$ ipython --no-banner

In [1]: import numpy as np

In [2]: from numpy import linalg as LA

In [3]: np.set_printoptions(precision=2, suppress=True, linewidth=120, sign=" ")

In [4]: out = np.array([[1, 2, -3, -2], [-1, 0, -1, 1], [-2, 1, -1, -1], [-3, -2, 3, 1]])

In [5]: J = np.tril(out)

In [6]: J
Out[6]: 
array([[ 1,  0,  0,  0],
       [-1,  0,  0,  0],
       [-2,  1, -1,  0],
       [-3, -2,  3,  1]])

In [7]: [round(float(x), 2) for x in LA.svd(J, compute_uv=False)[:3]]
Out[7]: [4.89, 2.65, 0.19]

In [8]: LA.matrix_rank(J, rtol=0.1)
Out[8]: np.int64(2)

In [9]: np.round(LA.norm(J, 2) / LA.norm(J), 2)
Out[9]: np.float64(0.88)

In [10]: np.argsort(-LA.norm(J, axis=0).round(6), kind="stable")[:3]
Out[10]: array([ 0,  2,  1])

In [11]: mat = np.loadtxt("block12.csv", delimiter=",")

In [12]: mat
Out[12]: 
array([[  7.54,   5.31,  -0.42],
       [  5.29,   4.92,   5.03],
       [  0.54,  -0.32,  -2.87],
       [  1.26, -11.85,  -7.11],
       [ -8.65,  -5.79,  -6.28],
       [  2.68,   0.48,   2.43]])

In [13]: P = mat @ LA.solve(mat.T @ mat, mat.T)

In [14]: np.diag(P)
Out[14]: array([ 0.82,  0.26,  0.21,  0.98,  0.58,  0.16])

In [15]: P.round(2) + 0
Out[15]: 
array([[ 0.82,  0.05,  0.33,  0.  , -0.14, -0.11],
       [ 0.05,  0.26, -0.12, -0.09, -0.38,  0.16],
       [ 0.33, -0.12,  0.21,  0.05,  0.14, -0.13],
       [ 0.  , -0.09,  0.05,  0.98, -0.03,  0.11],
       [-0.14, -0.38,  0.14, -0.03,  0.58, -0.25],
       [-0.11,  0.16, -0.13,  0.11, -0.25,  0.16]])

In [16]: np.round(LA.eigvalsh(P), 2) + 0
Out[16]: array([ 0.,  0.,  0.,  1.,  1.,  1.])

In [17]: O, Rm = LA.qr(mat)

In [18]: np.allclose(Rm.T @ Rm, mat.T @ mat)
Out[18]: True

In [19]: np.round(O.T @ O, 2) + 0
Out[19]: 
array([[ 1.,  0.,  0.],
       [ 0.,  1.,  0.],
       [ 0.,  0.,  1.]])

In [20]: O
Out[20]: 
array([[-0.58, -0.06, -0.69],
       [-0.41, -0.13,  0.28],
       [-0.04,  0.05, -0.45],
       [-0.1 ,  0.98,  0.01],
       [ 0.67,  0.04, -0.36],
       [-0.21,  0.09,  0.33]])

In [21]: O.shape, Rm.shape
Out[21]: ((6, 3), (3, 3))

In [22]: W = np.array([[-1, 0, 0, 0, -2], [0, -2, 1, -2, -1], [-1, 1, 3, 1, 0]])

In [23]: b = np.array([3, 3, 5, 2, 4])

In [24]: hid = np.maximum(mat @ W + b, 0)

In [25]: (hid > 0).astype(int)
Out[25]: 
array([[ 0,  0,  1,  0,  0],
       [ 0,  0,  1,  0,  0],
       [ 1,  1,  0,  0,  1],
       [ 1,  1,  0,  1,  1],
       [ 1,  1,  0,  1,  1],
       [ 0,  1,  1,  1,  0]])

In [26]: LA.matrix_rank(hid)
Out[26]: np.int64(5)

In [27]: (hid > 0).mean(axis=0)
Out[27]: array([ 0.5 ,  0.67,  0.5 ,  0.5 ,  0.5 ])

In [28]: basis = np.array([[3, 1, -1], [8, 9, 0], [6, 8, -6], [-7, -3, -7], [-4, -1, -1]])

In [29]: (hid @ basis).round(6).argmax(axis=1)
Out[29]: array([ 1,  1,  0,  1,  1,  1])

In [30]: rng = np.random.default_rng(49)

In [31]: z = rng.permutation(3)

In [32]: out = mat[:, z] * rng.choice([-1, 1], 3)

In [33]: out
Out[33]: 
array([[ -0.42,   5.31,  -7.54],
       [  5.03,   4.92,  -5.29],
       [ -2.87,  -0.32,  -0.54],
       [ -7.11, -11.85,  -1.26],
       [ -6.28,  -5.79,   8.65],
       [  2.43,   0.48,  -2.68]])

In [34]: left, _, Vt = LA.svd(mat.T @ out)

In [35]: np.round(LA.lstsq(mat, out)[0], 2) + 0
Out[35]: 
array([[ 0.,  0., -1.],
       [ 0.,  1.,  0.],
       [ 1.,  0.,  0.]])

In [36]: out = np.c_[mat[:, :1] @ np.array([[2]]), np.array([0, 1, -1, 1, 3, 1])]

In [37]: out
Out[37]: 
array([[ 15.08,   0.  ],
       [ 10.58,   1.  ],
       [  1.08,  -1.  ],
       [  2.52,   1.  ],
       [-17.3 ,   3.  ],
       [  5.36,   1.  ]])

In [38]: LA.norm(LA.qr(mat)[0].T @ out, axis=0) ** 2 / ((out ** 2).sum(axis=0) + 1e-12)
Out[38]: array([ 1.  ,  0.22])

In [39]: np.round(LA.norm(out - mat @ LA.lstsq(mat, out)[0], axis=0), 2) + 0
Out[39]: array([ 0.  ,  3.19])
